>>> import numpy as np
>>> np.set_printoptions(precision=2, suppress=True, linewidth=100, sign=" ")
>>> data = np.load("out6.npy")
>>> print(data)
[[-18.05 -30.76 -36.78  16.02]
 [-28.52   7.46  12.72  25.27]
 [-26.9    6.42  11.68  23.15]
 [-18.67 -30.56 -38.65  18.61]
 [-26.24   7.26  11.9   23.28]
 [-28.08   8.57  11.3   23.98]
 [-27.39   8.8   10.52  23.57]
 [-16.51 -30.2  -36.98  15.81]
 [-17.47 -29.62 -37.78  15.68]
 [-27.16   8.85  12.1   23.84]
 [-19.16 -29.28 -36.63  15.74]]
>>> blk = np.stack([data, 3 * data, data[::-1]])
>>> print(np.linalg.matrix_rank(blk))
[ 4  4  4]
>>> print(np.einsum("bij,cij->bc", blk, blk))
[[  23596.46   70789.37   19675.72]
 [  70789.37  212368.12   59027.15]
 [  19675.72   59027.15   23596.46]]
>>> Xc = data - data.mean(axis=0)
>>> Uu, sigma, Vt = np.linalg.svd(Xc, full_matrices=False)
>>> print(Vt[0] * np.sign(Vt[0, np.abs(Vt[0]).argmax()]))
[-0.15  0.6   0.78  0.12]
>>> print(sigma)
[ 104.4     3.65    2.66    1.85]
>>> print(np.round(Xc.mean(axis=0), 2) + 0)
[ 0.  0.  0.  0.]
>>> print(np.abs(Uu[:, 0]).argmax())
3
>>> print(np.linalg.matrix_rank(Xc))
4
>>> print((np.sign(Uu[:, 0]) == np.sign(Uu[0, 0])).astype(int))
[ 1  0  0  1  0  0  0  1  1  0  1]
>>> print(np.round(sigma ** 2 / (sigma ** 2).sum(), 2) + 0)
[ 1.  0.  0.  0.]
>>> G = np.cov(data, rowvar=False)
>>> print(data.std(axis=0))
[  4.76  18.93  24.44   3.83]
>>> print(np.corrcoef(data.T))
[[ 1.   -0.99 -0.98 -0.98]
 [-0.99  1.    1.    0.97]
 [-0.98  1.    1.    0.97]
 [-0.98  0.97  0.97  1.  ]]
>>> print(np.argwhere(np.triu(np.abs(np.corrcoef(data.T)) > 0.8, 1)))
[[ 0  1]
 [ 0  2]
 [ 0  3]
 [ 1  2]
 [ 1  3]
 [ 2  3]]
>>> print(np.linalg.eigvalsh(G)[::-1])
[ 1089.88     1.34     0.71     0.34]
>>> print(round(np.corrcoef(data[:, 3], data[:, 2])[0, 1], 2))
0.97
>>> print(np.argsort(-data.std(axis=0).round(6), kind="stable"))
[ 2  1  0  3]
>>> print(np.polyfit(data[:, 3], data[:, 2], 1))
[   6.18 -136.9 ]
>>> d = np.linalg.norm(data[:, None] - data[None], axis=-1)
>>> print(np.linalg.norm(data - data.mean(axis=0), axis=1))
[ 34.47  29.66  27.7   35.48  28.3   28.96  28.36  34.57  34.69  29.58  33.34]
>>> print(d[8])
[  1.66  64.34  62.37   3.42  62.95  63.63  63.01   1.38   0.    64.25   2.07]
>>> print(d.mean(axis=1).argmax())
3
>>> print(np.linalg.norm(data, axis=1))
[ 53.68  40.86  37.91  55.88  37.75  39.56  38.65  52.93  53.44  39.12  53.05]
>>> E = np.load("dump.npy")
>>> print(E)
[[ 1  1 -2]
 [ 1  5 -1]
 [-3  2  3]
 [-3  2  3]
 [ 0  4  1]
 [-2  3  1]
 [ 0  0  0]
 [ 1  1 -2]
 [ 0  0  0]
 [ 0  0  0]
 [ 3  2 -2]
 [ 0  0  0]
 [ 4  3 -4]
 [ 0  0  0]
 [ 3  2 -2]
 [ 4  3 -4]
 [-2  3  1]
 [ 0  0  0]
 [ 3  2 -2]
 [ 0  0  0]
 [ 0  0  0]
 [ 1  1 -2]
 [ 3  2 -2]
 [ 1  1 -2]
 [ 0  4  1]
 [-3  2  3]
 [-2  3  1]
 [ 4  3 -4]]
>>> vec = np.array([5, 0, 9])
>>> y = E @ vec
>>> print(y)
[-13  -4  12  12   9  -1   0 -13   0   0  -3   0 -16   0  -3 -16  -1   0  -3   0   0 -13  -3 -13
   9  12  -1 -16]
>>> print(np.round(np.linalg.pinv(E) @ E, 2) + 0)
[[ 1.  0.  0.]
 [ 0.  1.  0.]
 [ 0.  0.  1.]]
>>> rng = np.random.default_rng(92444)
>>> y = y + 0.02 * rng.normal(size=28)
>>> print(y.round(2) + 0)
[-12.98  -3.97  12.01  12.03   9.01  -0.97  -0.04 -13.02   0.01   0.    -3.02   0.   -16.03  -0.02
  -3.   -16.01  -0.99   0.02  -3.     0.03   0.02 -13.01  -2.97 -13.     8.98  12.    -0.99 -16.  ]
>>> b, *_ = np.linalg.lstsq(E, y)
>>> print(b.round())
[ 5.  0.  9.]
>>> print(b.round(2) + 0)
[ 5.  0.  9.]
>>> print(np.round(E.T @ (y - E @ b), 2) + 0)
[ 0.  0.  0.]
